$ python3 -q
>>> import numpy as np
>>> np.set_printoptions(suppress=True, linewidth=120)
>>> A = np.loadtxt("case18.csv", delimiter=",")
>>> A
array([[-0.521, -1.3  ,  0.3  ,  0.5  , -0.4  ,  0.7  ],
       [-0.949, -0.8  ,  0.9  ,  0.9  ,  0.5  , -0.8  ],
       [-2.609, -1.4  , -1.   ,  2.6  , -0.4  , -0.8  ],
       [ 0.021,  0.4  ,  0.8  ,  0.   , -0.4  ,  0.6  ],
       [ 0.1  , -0.2  , -1.3  , -0.1  , -0.6  , -0.3  ],
       [ 1.132, -1.6  ,  0.9  , -1.1  ,  1.8  ,  0.3  ],
       [ 0.753, -1.9  ,  1.1  , -0.8  , -0.6  , -1.1  ],
       [-1.485, -1.1  , -0.1  ,  1.5  ,  0.3  , -1.2  ],
       [ 0.183,  0.4  , -1.6  , -0.2  , -1.7  ,  0.2  ],
       [-0.018,  0.4  , -0.9  ,  0.   ,  0.6  , -0.6  ],
       [ 0.121,  1.   ,  0.3  , -0.1  ,  0.1  ,  1.1  ],
       [-0.423,  1.7  ,  0.8  ,  0.4  ,  0.6  ,  1.4  ],
       [-1.182, -0.5  ,  0.6  ,  1.2  , -2.4  , -0.7  ],
       [-0.404,  0.1  , -0.2  ,  0.4  ,  1.6  , -2.4  ],
       [-0.408, -0.9  ,  0.5  ,  0.4  ,  2.1  ,  1.3  ],
       [ 0.105, -1.8  ,  0.5  , -0.1  , -0.2  ,  0.7  ],
       [-0.222,  0.8  ,  1.3  ,  0.2  , -1.1  ,  0.8  ],
       [-0.559, -1.3  ,  0.1  ,  0.5  ,  0.3  , -0.2  ],
       [ 0.574, -0.7  ,  0.7  , -0.6  , -1.9  , -3.4  ],
       [ 2.875, -0.2  ,  0.8  , -2.9  , -1.   ,  0.1  ],
       [-1.18 , -1.5  , -0.1  ,  1.2  , -0.3  ,  0.3  ],
       [ 0.599, -2.3  , -1.6  , -0.6  , -0.5  ,  0.2  ],
       [ 0.6  , -0.7  , -0.5  , -0.6  , -2.3  ,  0.   ],
       [-1.931, -0.8  , -1.6  ,  1.9  , -0.6  ,  1.   ],
       [ 0.116, -0.6  ,  0.7  , -0.1  , -0.7  ,  0.6  ],
       [-1.985,  0.7  , -0.2  ,  2.   , -0.1  , -0.2  ],
       [ 1.028, -1.4  , -1.9  , -1.   , -2.3  ,  2.7  ],
       [ 0.495,  0.   ,  0.5  , -0.5  , -0.5  , -1.2  ],
       [ 1.388,  1.3  , -0.6  , -1.4  ,  0.7  , -1.4  ],
       [-0.298,  1.2  ,  0.3  ,  0.3  , -1.   , -0.1  ]])
>>> rng = np.random.default_rng(292)
>>> other = A + rng.integers(-2, 3, (30, 5)) @ rng.integers(-2, 3, (5, 6))
>>> other.round(3)
array([[ -2.521, -11.3  ,  -7.7  ,  -2.5  ,  -4.4  ,  -2.3  ],
       [ -5.949,   5.2  ,  -1.1  ,   3.9  ,  -1.5  ,  -6.8  ],
       [ -3.609,  -1.4  ,  -6.   ,   4.6  ,   0.6  ,  -3.8  ],
       [  6.021,  -1.6  ,   0.8  ,  -1.   ,  -4.4  ,   0.6  ],
       [ -1.9  ,   0.8  ,   1.7  ,  -2.1  ,  -2.6  ,  -1.3  ],
       [ -2.868,   5.4  ,   2.9  ,   0.9  ,   2.8  ,  -2.7  ],
       [ -3.247,  -6.9  ,   4.1  ,  -6.8  ,  -4.6  ,  -1.1  ],
       [  2.515,  -1.1  ,  -4.1  ,   4.5  ,   2.3  ,  -1.2  ],
       [ -4.817,  -2.6  ,  -9.6  ,   1.8  ,  -8.7  ,  -4.8  ],
       [ -6.018,   0.4  , -12.9  ,   4.   ,  -3.4  , -10.6  ],
       [  7.121,   8.   ,  14.3  ,  -1.1  ,  -0.9  ,   8.1  ],
       [  0.577,   9.7  ,   1.8  ,   4.4  ,  -0.4  ,  -1.6  ],
       [  3.818,  -2.5  ,  11.6  ,  -4.8  ,   0.6  ,   7.3  ],
       [ -4.404,   0.1  ,  -0.2  ,   0.4  ,   9.6  ,  -0.4  ],
       [  4.592,   4.1  ,   9.5  ,  -0.6  ,   8.1  ,   6.3  ],
       [ -4.895,  -7.8  ,  -9.5  ,  -1.1  ,  -2.2  ,  -6.3  ],
       [  7.778,   4.8  ,   4.3  ,   4.2  ,  -4.1  ,   4.8  ],
       [  7.441,   2.7  ,   5.1  ,   2.5  ,   3.3  ,   4.8  ],
       [ -0.426,   1.3  ,  -4.3  ,   4.4  ,  -0.9  ,  -4.4  ],
       [  2.875,   9.8  ,  -2.2  ,   4.1  ,  -2.   ,  -5.9  ],
       [ -1.18 ,   2.5  ,   8.9  ,  -1.8  ,   0.7  ,   2.3  ],
       [  2.599, -12.3  ,  -9.6  ,  -1.6  ,  -4.5  ,   0.2  ],
       [ -2.4  ,  -5.7  ,  -0.5  ,  -4.6  ,   4.7  ,   2.   ],
       [ -0.931,  -1.8  ,   5.4  ,  -1.1  ,   1.4  ,   7.   ],
       [  5.116,  -7.6  ,   4.7  ,  -4.1  ,   4.3  ,   9.6  ],
       [ -7.985,  -5.3  ,  -5.2  ,  -1.   ,   0.9  ,  -3.2  ],
       [ -2.972,  -1.4  ,  -8.9  ,   2.   ,  -5.3  ,  -2.3  ],
       [  2.495,  -2.   ,   3.5  ,  -2.5  ,  -5.5  ,   0.8  ],
       [ -1.612,   5.3  ,  -8.6  ,   3.6  ,  -1.3  ,  -9.4  ],
       [ 11.702,   5.2  ,   6.3  ,   2.3  ,   1.   ,   5.9  ]])
>>> np.round(np.linalg.svd(other - A, compute_uv=False), 3) + 0
array([49.736, 32.143, 20.687, 17.421,  5.974,  0.   ])
>>> np.abs(other - A).sum(axis=1)
array([30., 24., 12., 13., 11., 19., 22., 13., 30., 36., 37., 18., 35., 14., 31., 31., 26., 27., 15., 27., 19., 25.,
       21., 20., 34., 24., 22., 16., 30., 32.])
